In [1]: import numpy as np

In [2]: import numpy.linalg as la

In [3]: np.set_printoptions(suppress=True, linewidth=200)

In [4]: J = np.loadtxt("out2.csv", delimiter=",")

In [5]: J.round(2)
Out[5]: 
array([[ 2.48, -0.05, -0.96, -1.09],
       [-0.05, -0.17, -0.01, -0.99],
       [-0.96, -0.01,  1.21, -1.99],
       [-1.09, -0.99, -1.99,  0.48]])

In [6]: P = np.triu(np.array([[8, 4, -4, -7], [-6, 3, 0, -1], [-1, 5, -4, 6], [-4, -8, -6, -5]]), 1) + np.eye(4)

In [7]: out = P @ J @ la.inv(P)

In [8]: la.matrix_rank(out)
Out[8]: np.int64(3)

In [9]: np.round(P @ J - J @ P, 2)
Out[9]: 
array([[ 11.24,  -3.64,  19.  ,  23.72],
       [  1.09,   1.21,   1.77,  -0.99],
       [ -6.52,  -2.09, -15.8 , -11.11],
       [  0.  ,   4.35,  -4.35,   3.35]])

In [10]: round(float(np.einsum("ii->", J)), 2)
Out[10]: 4.0

In [11]: round(la.det(J.T), 2)
Out[11]: np.float64(-0.0)

In [12]: np.round(la.eigvals(J), 2) + 0
Out[12]: array([-2.,  0.,  3.,  3.])

In [13]: round(float(la.eigvals(J).sum().real), 2)
Out[13]: 4.0

In [14]: np.round(J @ la.pinv(J) @ J, 2)
Out[14]: 
array([[ 2.48, -0.05, -0.96, -1.09],
       [-0.05, -0.17, -0.01, -0.99],
       [-0.96, -0.01,  1.21, -1.99],
       [-1.09, -0.99, -1.99,  0.48]])

In [15]: np.allclose(J[:-1].T @ la.lstsq(J[:-1].T, J[-1])[0], J[-1])
Out[15]: True

In [16]: np.abs(np.diag(la.qr(J)[1])) > 1e-9
Out[16]: array([ True,  True,  True, False])

In [17]: M = np.array([[-19, 0, 0, 1], [0, 0, 0, 0], [2, 1, -10, 0], [2, 1, 1, 20]])

In [18]: # rows and columns are dependent

In [19]: [round(float(x), 2) for x in la.svd(M, compute_uv=False)[:3]]
Out[19]: [20.31, 19.0, 9.97]

In [20]: np.argsort(-la.norm(M, axis=0).round(6), kind="stable")[:3]
Out[20]: array([3, 0, 2])

In [21]: la.cond(M) > 100
Out[21]: np.True_

In [22]: theta = np.radians(72)

In [23]: r_ = np.eye(4)

In [24]: r_[1, 1] = r_[3, 3] = np.cos(theta)

In [25]: r_[1, 3], r_[3, 1] = -np.sin(theta), np.sin(theta)

In [26]: r_.round(2)
Out[26]: 
array([[ 1.  ,  0.  ,  0.  ,  0.  ],
       [ 0.  ,  0.31,  0.  , -0.95],
       [ 0.  ,  0.  ,  1.  ,  0.  ],
       [ 0.  ,  0.95,  0.  ,  0.31]])

In [27]: out = M @ r_.T

In [28]: np.round(np.abs(out - M).max(axis=0), 2)
Out[28]: array([ 0.  , 19.71,  0.  , 12.87])

In [29]: np.allclose(la.norm(M, axis=1), la.norm(out, axis=1))
Out[29]: True

In [30]: rk = la.matrix_rank(M)

In [31]: rk
Out[31]: np.int64(3)

In [32]: ns = la.svd(M)[2][rk:].T

In [33]: [int(la.matrix_rank(M[:, :j + 1])) for j in range(4)]
Out[33]: [1, 2, 3, 3]

In [34]: la.matrix_rank(M.T @ M), la.matrix_rank(M @ M.T)
Out[34]: (np.int64(3), np.int64(3))

In [35]: [int(la.matrix_rank(M[:i])) for i in range(1, len(M) + 1)]
Out[35]: [1, 1, 2, 3]

In [36]: left, s, VT = la.svd(M)

In [37]: vecs = VT[:(s > 1e-8).sum()]

In [38]: rng = np.random.default_rng(52)

In [39]: x = M[2] + 2 * M[1] + rng.integers(2) * np.eye(4)[3]

In [40]: x
Out[40]: array([  2.,   1., -10.,   1.])

In [41]: round(float(la.norm(x - vecs.T @ vecs @ x)), 2)
Out[41]: 0.05

In [42]: np.round(np.diag(vecs.T @ vecs), 2)
Out[42]: array([1.  , 0.01, 0.99, 1.  ])

In [43]: T = np.stack([M, 4 * M, M[::-1]])

In [44]: (T @ M.T).shape
Out[44]: (3, 4, 4)

In [45]: np.round(la.norm(T, axis=(1, 2)), 2)
Out[45]: array([ 29.55, 118.19,  29.55])

In [46]: la.matrix_rank(T.reshape(3, -1))
Out[46]: np.int64(2)

In [47]: np.round(la.det(T), 2)
Out[47]: array([0., 0., 0.])

In [48]: X = np.loadtxt("m.csv", delimiter=",")

In [49]: X
Out[49]: 
array([[ 2.72, -0.9 ,  0.  ,  0.  ],
       [-0.28,  0.1 ,  1.2 ,  1.1 ],
       [-0.3 ,  0.1 , -1.4 ,  1.2 ],
       [ 1.86, -0.6 , -1.5 , -1.6 ],
       [ 0.6 , -0.2 ,  0.9 ,  0.2 ],
       [-1.88,  0.6 , -2.1 , -1.1 ],
       [-2.7 ,  0.9 ,  0.4 , -0.3 ],
       [-2.17,  0.7 , -0.2 , -0.6 ],
       [-3.02,  1.  ,  0.1 , -0.6 ],
       [-0.09,  0.  , -2.2 , -0.2 ],
       [ 0.89, -0.3 ,  0.6 ,  0.1 ],
       [ 5.01, -1.7 ,  0.8 ,  0.  ],
       [-0.95,  0.3 , -1.  , -0.6 ],
       [-3.83,  1.3 ,  1.4 , -1.6 ],
       [-1.51,  0.5 ,  0.5 , -0.8 ],
       [ 1.78, -0.6 , -0.2 , -1.  ],
       [ 2.14, -0.7 ,  0.4 ,  1.3 ],
       [ 0.96, -0.3 , -0.7 , -0.5 ],
       [-1.82,  0.6 ,  0.2 , -1.1 ],
       [ 1.52, -0.5 , -2.3 , -1.3 ],
       [ 0.82, -0.3 ,  1.8 , -2.2 ]])

In [50]: cen = X - X.mean(axis=0)

In [51]: left, s, VT = la.svd(cen, full_matrices=False)

In [52]: np.abs(left[:, 0]).argmax()
Out[52]: np.int64(11)

In [53]: np.round(s ** 2 / (s ** 2).sum(), 2) + 0
Out[53]: array([0.7 , 0.19, 0.11, 0.  ])

In [54]: np.round((s ** 2).sum() ** 2 / (s ** 4).sum(), 2)
Out[54]: np.float64(1.85)

In [55]: np.searchsorted(np.cumsum(s ** 2) / (s ** 2).sum(), 0.9) + 1
Out[55]: np.int64(3)

In [56]: s.round(2)
Out[56]: array([10.31,  5.38,  3.99,  0.07])
